$ ipython --no-banner

In [1]: import numpy as np

In [2]: np.set_printoptions(precision=3, suppress=True, linewidth=200)

In [3]: mat = np.load("case19.npy")

In [4]: mat
Out[4]: 
array([[3, 3, 1, 2, 2, 0, 0, 3, 1, 1],
       [1, 3, 3, 1, 2, 2, 0, 0, 3, 1],
       [1, 1, 3, 3, 1, 2, 2, 0, 0, 3],
       [3, 1, 1, 3, 3, 1, 2, 2, 0, 0],
       [0, 3, 1, 1, 3, 3, 1, 2, 2, 0],
       [0, 0, 3, 1, 1, 3, 3, 1, 2, 2],
       [2, 0, 0, 3, 1, 1, 3, 3, 1, 2],
       [2, 2, 0, 0, 3, 1, 1, 3, 3, 1],
       [1, 2, 2, 0, 0, 3, 1, 1, 3, 3],
       [3, 1, 2, 2, 0, 0, 3, 1, 1, 3]])

In [5]: Q, V = np.linalg.qr(mat[:, :2])[0], np.linalg.qr(mat[:, 2:])[0]

In [6]: s = np.linalg.svd(Q.T @ V, compute_uv=False)

In [7]: s
Out[7]: array([0.975, 0.929])

In [8]: np.degrees(np.arccos(s.clip(0, 1)))
Out[8]: array([12.723, 21.782])

In [9]: np.round(np.linalg.norm(Q @ Q.T - V @ V.T, 2), 3)
Out[9]: np.float64(1.0)

In [10]: G = mat.T @ mat

In [11]: np.linalg.svd(mat, compute_uv=False) ** 2
Out[11]: array([256.   ,  42.416,  42.416,  15.584,  15.584,   4.   ,   1.   ,   1.   ,   1.   ,   1.   ])

In [12]: (mat @ mat.T).shape
Out[12]: (10, 10)

In [13]: np.allclose(G, G.T)
Out[13]: True

In [14]: np.diag(G)
Out[14]: array([38, 38, 38, 38, 38, 38, 38, 38, 38, 38])

In [15]: f = np.array([2, -2, 0, 1, 2, -2, -1, -2, 1, 2])

In [16]: other = mat + np.outer(f, np.eye(10)[7])

In [17]: np.linalg.matrix_rank(other - mat)
Out[17]: np.int64(1)

In [18]: round(np.linalg.det(other) / np.linalg.det(mat), 3), round(float(1 + np.linalg.solve(mat, f)[7]), 3)
Out[18]: (np.float64(1.173), 1.173)
